% python3 -q
>>> import numpy as np
>>> from numpy import linalg as LA
>>> np.set_printoptions(precision=3, suppress=True, linewidth=100, floatmode="fixed")
>>> rng = np.random.default_rng(4729)
>>> X = np.eye(4, dtype=int)[rng.permutation(4)]
>>> X
array([[0, 0, 1, 0],
       [0, 1, 0, 0],
       [0, 0, 0, 1],
       [1, 0, 0, 0]])
>>> X[:, 3] @ X[:, 1]
np.int64(0)
>>> X @ X.T
array([[1, 0, 0, 0],
       [0, 1, 0, 0],
       [0, 0, 1, 0],
       [0, 0, 0, 1]])
>>> print(LA.norm(X, axis=0))
[1.000 1.000 1.000 1.000]
>>> X.T @ X
array([[1, 0, 0, 0],
       [0, 1, 0, 0],
       [0, 0, 1, 0],
       [0, 0, 0, 1]])
>>> LA.svd(X, compute_uv=False)
array([1.000, 1.000, 1.000, 1.000])
>>> A2 = LA.invert(X)
Traceback (most recent call last):
  File "<python-input-11>", line 1, in <module>
    A2 = LA.invert(X)
         ^^^^^^^^^
AttributeError: module 'numpy.linalg' has no attribute 'invert'
>>> A2 = X ** -1
Traceback (most recent call last):
  File "<python-input-12>", line 1, in <module>
    A2 = X ** -1
         ~~^^~~~
ValueError: Integers to negative integer powers are not allowed.
>>> A2 = LA.inv(X)
>>> print(np.round(LA.cond(X), 3))
1.0
>>> print(LA.det(X) * A2)
[[0.000 0.000 0.000 1.000]
 [0.000 1.000 0.000 0.000]
 [1.000 0.000 0.000 0.000]
 [0.000 0.000 1.000 0.000]]
>>> LA.inv(A2)
array([[0.000, 0.000, 1.000, 0.000],
       [0.000, 1.000, 0.000, 0.000],
       [0.000, 0.000, 0.000, 1.000],
       [1.000, 0.000, 0.000, 0.000]])
>>> A2
array([[0.000, 0.000, 0.000, 1.000],
       [0.000, 1.000, 0.000, 0.000],
       [1.000, 0.000, 0.000, 0.000],
       [0.000, 0.000, 1.000, 0.000]])
>>> np.flatnonzero(LA.matrix_power((X != 0) + (X.T != 0) + np.eye(4), 4)[1])
array([1])
>>> round(float(LA.det(X)), 3)
1.0
>>> (X != 0).astype(int)
array([[0, 0, 1, 0],
       [0, 1, 0, 0],
       [0, 0, 0, 1],
       [1, 0, 0, 0]])
>>> print(np.sort(LA.eigvals(X).real))
[-0.500 -0.500  1.000  1.000]
>>> print((LA.matrix_power((X != 0) + (X.T != 0) + np.eye(4), 4) > 0).astype(int))
[[1 0 1 1]
 [0 1 0 0]
 [1 0 1 1]
 [1 0 1 1]]
>>> q, _ = LA.qr(np.array([[0.1, -0.1], [1.1, 0.9]]))
>>> J = 2 * q
>>> J
array([[-0.181, -1.992],
       [-1.992,  0.181]])
>>> A2 = J / np.sqrt((J ** 2).mean(axis=1, keepdims=True))
>>> LA.matrix_rank(J - J.mean(axis=1, keepdims=True))
np.int64(1)
>>> LA.norm(A2, axis=1)
array([1.414, 1.414])
>>> print(LA.matrix_rank(A2) == LA.matrix_rank(J))
True
>>> vals, evecs = LA.eigh(J)
>>> x0 = np.array([3, 1])
>>> (np.sign(evecs[:, -1].round(6)) == np.sign(evecs[0, -1].round(6))).astype(int)
array([1, 0])
>>> round(np.abs(J).sum(axis=1).max(), 3), np.abs(vals).max()
(np.float64(2.173), np.float64(2.0))
>>> LA.eigvalsh(J[1:, 1:])
array([0.181])
>>> mat = np.loadtxt("out11.csv", delimiter=",")
>>> mat
array([[ 4.374,  0.872,  1.010],
       [-0.303,  4.246, -1.347],
       [ 0.885, -0.885, -0.525],
       [-1.794,  0.549,  3.929]])
>>> LA.norm(mat, axis=1)
array([4.573, 4.465, 1.357, 4.354])
>>> round(float(LA.norm(mat[2] - mat[0])), 3)
4.198
>>> LA.norm(mat, axis=1).argmax()
np.int64(0)
>>> np.round(LA.norm(mat, "nuc"), 3)
np.float64(13.55)
>>> round(LA.norm(mat) ** 2 / LA.norm(mat, 2) ** 2, 3)
np.float64(2.466)
>>> round(float(LA.norm(mat[2], 1)), 3), round(LA.norm(mat[2], np.inf), 3)
(2.295, np.float64(0.885))
